$ python -q
>>> import numpy as np
>>> np.set_printoptions(suppress=True, linewidth=200)
>>> def tidy(a):
...     return np.round(a, 2) + 0
... 
>>> m1 = np.load("case18.npy")
>>> m1
array([[1., 5., 0., 0.],
       [5., 1., 5., 0.],
       [0., 5., 0., 5.],
       [0., 0., 5., 0.]])
>>> # equal to its transpose
>>> vec = np.array([0, 0, -2, 2])
>>> target = m1 @ vec
>>> beta, lr = np.zeros(4), 1 / np.linalg.norm(m1, 2) ** 2
>>> for i in range(6):
...     beta -= lr * m1.T @ (m1 @ beta - target)
...     if i % 1 == 0: print(i, round(np.linalg.norm(m1 @ beta - target), 2))
... 
0 5.55
1 3.96
2 3.54
3 3.21
4 2.92
5 2.66
>>> tidy(beta)
array([-0.56,  0.48, -1.74,  1.33])
>>> O, R = np.linalg.qr(m1)
>>> O.shape, R.shape
((4, 4), (4, 4))
>>> tidy(np.trace(O @ O.T))
np.float64(4.0)
>>> tidy(O)
array([[-0.2 ,  0.67,  0.1 ,  0.71],
       [-0.98, -0.13, -0.02, -0.14],
       [ 0.  ,  0.73, -0.1 , -0.68],
       [ 0.  ,  0.  , -0.99,  0.14]])
>>> tidy(O @ R)
array([[1., 5., 0., 0.],
       [5., 1., 5., 0.],
       [0., 5., 0., 5.],
       [0., 0., 5., 0.]])
>>> ev, V = np.linalg.eigh(m1)
>>> vec = np.array([2, 3, 2, 3])
>>> tidy(V * np.maximum(ev, 0) @ V.T)
array([[ 2.75,  2.95,  1.11, -0.11],
       [ 2.95,  3.86,  2.61,  1.13],
       [ 1.11,  2.61,  3.36,  2.5 ],
       [-0.11,  1.13,  2.5 ,  2.23]])
>>> np.abs(m1).sum(axis=1).max(), tidy(np.abs(ev).max())
(np.float64(11.0), np.float64(8.63))
>>> tidy(np.linalg.eigvalsh(m1[1:, 1:]))
array([-6.84,  0.5 ,  7.34])
